$ python3 -q
>>> import numpy as np
>>> from numpy import linalg as LA
>>> np.set_printoptions(precision=3, suppress=True, linewidth=200)
>>> F = np.array([[0, 1, 0, 0], [1, 0, 0, 0], [0, 0, 0, 0], [0, 0, 0, 0]])
>>> # looks like rank 2
>>> rk = LA.matrix_rank(F)
>>> rk
np.int64(2)
>>> ns = LA.svd(F)[2][rk:].T
>>> LA.matrix_rank(F.T @ F), LA.matrix_rank(F @ F.T)
(np.int64(2), np.int64(2))
>>> np.allclose(F @ ns, 0)
True
>>> theta = np.radians(180)
>>> R = np.eye(4)
>>> R[2, 2] = R[1, 1] = np.cos(theta)
>>> R[2, 1], R[1, 2] = -np.sin(theta), np.sin(theta)
>>> R.round(3) + 0
array([[ 1.,  0.,  0.,  0.],
       [ 0., -1.,  0.,  0.],
       [ 0.,  0., -1.,  0.],
       [ 0.,  0.,  0.,  1.]])
>>> B = F @ R.T
>>> B.round(3) + 0
array([[ 0., -1.,  0.,  0.],
       [ 1.,  0.,  0.,  0.],
       [ 0.,  0.,  0.,  0.],
       [ 0.,  0.,  0.,  0.]])
>>> Uu, sigma, VT = LA.svd(F)
>>> evecs = VT[:(sigma > 1e-8).sum()]
>>> rng = np.random.default_rng(659)
>>> x = F[3] + -1 * F[1] + rng.integers(2) * np.eye(4)[3]
>>> x
array([-1.,  0.,  0.,  1.])
>>> np.diag(evecs.T @ evecs)
array([1., 1., 0., 0.])
>>> evecs.T @ evecs
array([[1., 0., 0., 0.],
       [0., 1., 0., 0.],
       [0., 0., 0., 0.],
       [0., 0., 0., 0.]])
>>> np.allclose(evecs.T @ evecs @ x, x)
False
>>> F[:, 2] @ F[:, 1]
np.int64(0)
>>> LA.pinv(F)
array([[0., 1., 0., 0.],
       [1., 0., 0., 0.],
       [0., 0., 0., 0.],
       [0., 0., 0., 0.]])
>>> evals, evecs = LA.eigh(F)
>>> np.abs(evecs[:, -1])
array([0.707, 0.707, 0.   , 0.   ])
>>> LA.eigvalsh(F @ F)
array([0., 0., 1., 1.])
>>> np.round(evecs.T @ F @ evecs, 3) + 0
array([[-1.,  0.,  0.,  0.],
       [ 0.,  0.,  0.,  0.],
       [ 0.,  0.,  0.,  0.],
       [ 0.,  0.,  0.,  1.]])
>>> evals
array([-1.,  0.,  0.,  1.])
>>> LA.svd(F, compute_uv=False)
array([1., 1., 0., 0.])
>>> (evals > 1e-8).sum(), (evals < -1e-8).sum()
(np.int64(1), np.int64(1))
>>> evals.sum(), np.trace(F)
(np.float64(0.0), np.int64(0))
>>> np.unique(evals.round(6) + 0, return_counts=True)[1]
array([1, 2, 1])
>>> K = np.load("w.npy")
>>> K
array([[-1.95,  0.18,  2.01, -0.06],
       [ 0.77,  0.66, -0.64, -0.13],
       [-1.17, -1.3 ,  0.91,  0.26]])
>>> theta = np.radians(30)
>>> R = np.eye(4)
>>> R[3, 3] = R[0, 0] = np.cos(theta)
>>> R[3, 0], R[0, 3] = -np.sin(theta), np.sin(theta)
>>> R
array([[ 0.866,  0.   ,  0.   ,  0.5  ],
       [ 0.   ,  1.   ,  0.   ,  0.   ],
       [ 0.   ,  0.   ,  1.   ,  0.   ],
       [-0.5  ,  0.   ,  0.   ,  0.866]])
>>> B = K @ R.T
>>> np.abs(B - K).max(axis=0)
array([0.287, 0.   , 0.   , 0.983])
>>> np.allclose(K @ K.T, B @ B.T)
True
>>> np.round(LA.det(R), 3), np.round(np.trace(R), 3)
(np.float64(1.0), np.float64(3.732))
